$ ipython --no-banner

In [1]: import numpy as np

In [2]: import numpy.linalg as la

In [3]: np.set_printoptions(precision=1, suppress=True, linewidth=160)

In [4]: arr = np.loadtxt("out8.csv", delimiter=",")

In [5]: print(arr)
[[  0.  -4.   0.  -2.  -6.  -4.   0.  -4.  -4.]
 [  0.   2.   0.   1.   3.   2.   0.   2.   2.]
 [  0.   4.   0.   2.   6.   4.   0.   4.   4.]
 [  0.   8.   0.   4.  12.   8.   0.   8.   8.]
 [  0.  10.   0.   5.  15.  10.   0.  10.  10.]
 [  0.   4.   0.   2.   6.   4.   0.   4.   4.]
 [  0.  -6.   0.  -3.  -9.  -6.   0.  -6.  -6.]
 [  0.  -8.   0.  -4. -12.  -8.   0.  -8.  -8.]
 [  0.   0.   0.   0.   0.   0.   0.   0.   0.]
 [  0.   6.   0.   3.   9.   6.   0.   6.   6.]
 [  0.   4.   0.   2.   6.   4.   0.   4.   4.]
 [  0.   6.   0.   3.   9.   6.   0.   6.   6.]]

In [6]: U, sv, VT = la.svd(arr)

In [7]: print(sv.round(1) + 0)
[51.2  0.   0.   0.   0.   0.   0.   0.   0. ]

In [8]: print(np.argmax(sv[:-1] / (sv[1:] + 1e-6)) + 1)
1

In [9]: B = U[:, :1] @ np.diag(sv[:1]) @ VT[:1]

In [10]: print(round(float(np.abs(arr - B).max()), 1))
0.0

In [11]: print(la.matrix_rank(arr, rtol=0.05))
1

In [12]: print(B.round(1) + 0)
[[  0.  -4.   0.  -2.  -6.  -4.   0.  -4.  -4.]
 [  0.   2.   0.   1.   3.   2.   0.   2.   2.]
 [  0.   4.   0.   2.   6.   4.   0.   4.   4.]
 [  0.   8.   0.   4.  12.   8.   0.   8.   8.]
 [  0.  10.   0.   5.  15.  10.   0.  10.  10.]
 [  0.   4.   0.   2.   6.   4.   0.   4.   4.]
 [  0.  -6.   0.  -3.  -9.  -6.   0.  -6.  -6.]
 [  0.  -8.   0.  -4. -12.  -8.   0.  -8.  -8.]
 [  0.   0.   0.   0.   0.   0.   0.   0.   0.]
 [  0.   6.   0.   3.   9.   6.   0.   6.   6.]
 [  0.   4.   0.   2.   6.   4.   0.   4.   4.]
 [  0.   6.   0.   3.   9.   6.   0.   6.   6.]]

In [13]: print(np.abs(np.diag(la.qr(arr)[1])) > 1e-9)
[False  True False False False False False False False]

In [14]: print(round(float(np.trace(la.pinv(arr) @ arr)), 1))
1.0

In [15]: print(np.allclose(arr[:-1].T @ la.lstsq(arr[:-1].T, arr[-1])[0], arr[-1]))
True

In [16]: print(np.unique(arr.round(6), axis=0).shape)
(9, 9)

In [17]: t = np.deg2rad(120)

In [18]: W0 = np.eye(11)

In [19]: W0[np.ix_([4, 7], [4, 7])] = [[np.cos(t), -np.sin(t)], [np.sin(t), np.cos(t)]]

In [20]: print(W0)
[[ 1.   0.   0.   0.   0.   0.   0.   0.   0.   0.   0. ]
 [ 0.   1.   0.   0.   0.   0.   0.   0.   0.   0.   0. ]
 [ 0.   0.   1.   0.   0.   0.   0.   0.   0.   0.   0. ]
 [ 0.   0.   0.   1.   0.   0.   0.   0.   0.   0.   0. ]
 [ 0.   0.   0.   0.  -0.5  0.   0.  -0.9  0.   0.   0. ]
 [ 0.   0.   0.   0.   0.   1.   0.   0.   0.   0.   0. ]
 [ 0.   0.   0.   0.   0.   0.   1.   0.   0.   0.   0. ]
 [ 0.   0.   0.   0.   0.9  0.   0.  -0.5  0.   0.   0. ]
 [ 0.   0.   0.   0.   0.   0.   0.   0.   1.   0.   0. ]
 [ 0.   0.   0.   0.   0.   0.   0.   0.   0.   1.   0. ]
 [ 0.   0.   0.   0.   0.   0.   0.   0.   0.   0.   1. ]]

In [21]: rng = np.random.default_rng(493)

In [22]: B = W0 + rng.integers(-2, 3, (11, 1)) @ rng.integers(-2, 3, (1, 11))

In [23]: print(B)
[[ 5.   4.  -2.  -4.  -4.  -4.  -4.   0.  -4.   0.   2. ]
 [ 4.   5.  -2.  -4.  -4.  -4.  -4.   0.  -4.   0.   2. ]
 [ 2.   2.   0.  -2.  -2.  -2.  -2.   0.  -2.   0.   1. ]
 [ 2.   2.  -1.  -1.  -2.  -2.  -2.   0.  -2.   0.   1. ]
 [ 4.   4.  -2.  -4.  -4.5 -4.  -4.  -0.9 -4.   0.   2. ]
 [ 2.   2.  -1.  -2.  -2.  -1.  -2.   0.  -2.   0.   1. ]
 [-4.  -4.   2.   4.   4.   4.   5.   0.   4.   0.  -2. ]
 [ 2.   2.  -1.  -2.  -1.1 -2.  -2.  -0.5 -2.   0.   1. ]
 [-2.  -2.   1.   2.   2.   2.   2.   0.   3.   0.  -1. ]
 [-4.  -4.   2.   4.   4.   4.   4.   0.   4.   1.  -2. ]
 [-2.  -2.   1.   2.   2.   2.   2.   0.   2.   0.   0. ]]

In [24]: print(la.matrix_rank(B - W0, tol=1e-8))
1
